% python3 -q
>>> import numpy as np
>>> from numpy import linalg as LA
>>> np.set_printoptions(suppress=True, linewidth=160)
>>> A = np.load("sample12.npy")
>>> A
array([[-1,  0,  0,  0],
       [ 0, -2,  0,  0],
       [ 0,  0,  0,  0],
       [ 0,  0,  0,  2]])
>>> rng = np.random.default_rng(4798)
>>> M2 = A + rng.integers(-2, 3, (4, 3)) @ rng.integers(-2, 3, (3, 4))
>>> M2
array([[-6, -2, -2,  2],
       [-1,  4,  4, -2],
       [-1, -4, -1,  4],
       [-7, -6,  0, 12]])
>>> print(LA.matrix_rank(M2 - A, tol=1e-8))
3
>>> np.round(LA.svd(M2 - A, compute_uv=False), 3) + 0
array([16.03 ,  6.606,  3.52 ,  0.   ])
>>> M2 = A[0, 0] * A[1:] - np.outer(A[1:, 0], A[0])
>>> M2
array([[ 0,  2,  0,  0],
       [ 0,  0,  0,  0],
       [ 0,  0,  0, -2]])
>>> A[:, 0] / A[0, 0]
array([ 1., -0., -0., -0.])
>>> LA.matrix_rank(A, rtol=0.1)
np.int64(3)
>>> print(np.argsort(-LA.norm(A, axis=0).round(6), kind="stable")[:3])
[1 3 0]
>>> X = np.load("m.npy")
>>> X
array([[ 0.2  ,  1.   ,  1.3  ,  3.072],
       [-2.5  ,  0.3  , -0.2  ,  0.991],
       [-1.7  ,  1.5  ,  0.4  ,  4.542],
       [-0.3  , -0.5  ,  1.   , -1.551],
       [-1.4  , -1.1  ,  0.7  , -3.314],
       [-1.1  ,  1.3  ,  1.6  ,  3.776],
       [-0.4  , -0.2  ,  1.4  , -0.487],
       [ 0.8  , -0.6  , -1.3  , -1.9  ],
       [ 0.7  ,  1.3  ,  2.8  ,  3.972],
       [ 0.4  , -0.1  , -1.1  , -0.472],
       [ 0.4  , -1.2  , -0.1  , -3.665],
       [ 1.6  ,  0.5  , -0.4  ,  1.458],
       [-0.1  ,  0.   , -0.6  , -0.003],
       [ 0.3  , -0.4  ,  0.4  , -1.228],
       [ 0.   , -1.1  ,  0.2  , -3.142]])
>>> x = np.array([0, 4, -4, 2])
>>> a = np.maximum(X @ x, 0)
>>> np.round(np.maximum(X @ (3 * x), 0), 3)
array([14.832, 11.946, 40.452,  0.   ,  0.   , 19.056,  0.   ,  0.   ,  5.832,  9.168,  0.   , 19.548,  7.182,  0.   ,  0.   ])
